>>> import numpy as np
>>> from numpy import linalg as LA
>>> np.set_printoptions(suppress=True, linewidth=160)
>>> def tidy(a):
...     return np.round(a, 2) + 0
... 
>>> data = np.loadtxt("data.csv", delimiter=",")
>>> data
array([[-1.4, -1. , -0.2, -0.4, -0.7,  0.4,  1.8],
       [-0.5,  0.7,  0.5,  0.3,  0.1, -1.7,  1.1],
       [-0.6,  1. , -1.1, -0.5,  1.2,  0.1, -0.2],
       [-3. ,  1.1, -1.1, -0.3, -1. ,  1.2,  0.3],
       [ 0.4,  0.4,  0.8, -0.4, -0.6, -0.5, -1. ],
       [-0.5, -0.1,  1. ,  1.1, -1.6,  0.1, -0.4],
       [ 0.3, -0.6,  0.5,  0.9,  0.8, -1.3,  1.3],
       [ 0. , -0.9, -0.6, -1.8,  0. , -0.8,  0.6],
       [ 0.1, -0.1,  0.5,  0. ,  0.5,  1.7, -1.4],
       [ 1.1, -0.5, -0.4, -0.1,  0.2, -0.8, -1.1],
       [ 1. ,  0.8,  0.3, -0.7, -0.2,  0.5,  0.4],
       [ 0.2,  0. , -0.8,  0.2,  1.3, -0.6, -0.2],
       [-0.6,  0.8,  0.4, -1.6, -1. ,  1.7, -2.2],
       [ 0.8, -1.2,  0.3,  0.4,  0.6, -0.5, -1.2],
       [-1.1, -0.5,  0.6, -0.5,  0.6, -0.6, -1. ],
       [ 0.2, -0.5, -0.7,  0.9, -2.3, -0.2,  0.1],
       [-1.2,  0.1,  0.3,  1. , -1.2, -3. , -0.3],
       [-0.8, -1.1,  0.9,  2.2,  0.2,  1.2, -0.6],
       [ 0.3, -1.5,  0. ,  0.2,  0.4, -0.7, -1. ],
       [-0.4, -0.7,  0.1, -1.4,  0. ,  0.6,  0.6],
       [-0.1,  0. , -1.3, -0.2,  0.3,  1.7,  0. ],
       [ 1.1, -1.3, -0.4,  0. ,  1. ,  0.7, -1.3],
       [ 0.3, -2.6, -1. , -1.1, -1. , -0.8, -0.5],
       [ 0.4, -1.3,  0.1,  1.5,  0.3, -0.1, -1.3],
       [-0.9,  0.1,  0. ,  0.3,  1.3, -1.8,  0. ],
       [ 0.2, -0.5,  0.5, -0.3,  1.5,  1.2,  0.6],
       [-0.3,  0.1, -1.3, -1. , -0.8, -3.5, -0.4],
       [ 0.4, -0.1,  0.9, -0.7,  0.1,  0.2, -0.2],
       [-0.8,  1.1, -1.6, -0.2,  1.4,  1. ,  0.1],
       [ 1.3, -0.1, -0.4, -0.6,  0. ,  0.1,  1. ],
       [ 1.4, -1. , -1.2, -0.4,  0.3,  1.2, -1.2],
       [ 0.5, -1.2,  0.5, -1.4, -0.4,  0.9, -2. ],
       [ 0. ,  0.5,  1.8, -2.4,  2.1,  1.2, -0.6],
       [-1.7,  0.4,  0.2,  0.1, -0.2,  0.2,  1.5],
       [-0.8,  2. , -0.3,  1.4, -0.1,  0.3, -1.2],
       [-0.4,  1. ,  1.6, -1.1,  0.5, -0.4, -0.9],
       [ 0.6, -0.5, -0.1, -1.4, -0.5, -1.2,  0. ],
       [ 0. , -0.6, -0.3,  2.1, -3.6, -3. ,  0. ]])
>>> t = np.radians(45)
>>> Rm = np.eye(7)
>>> Rm[2, 2] = Rm[6, 6] = np.cos(t)
>>> Rm[2, 6], Rm[6, 2] = -np.sin(t), np.sin(t)
>>> tidy(Rm)
array([[ 1.  ,  0.  ,  0.  ,  0.  ,  0.  ,  0.  ,  0.  ],
       [ 0.  ,  1.  ,  0.  ,  0.  ,  0.  ,  0.  ,  0.  ],
       [ 0.  ,  0.  ,  0.71,  0.  ,  0.  ,  0.  , -0.71],
       [ 0.  ,  0.  ,  0.  ,  1.  ,  0.  ,  0.  ,  0.  ],
       [ 0.  ,  0.  ,  0.  ,  0.  ,  1.  ,  0.  ,  0.  ],
       [ 0.  ,  0.  ,  0.  ,  0.  ,  0.  ,  1.  ,  0.  ],
       [ 0.  ,  0.  ,  0.71,  0.  ,  0.  ,  0.  ,  0.71]])
>>> other = data @ Rm.T
>>> np.allclose(data @ data.T, other @ other.T)
True
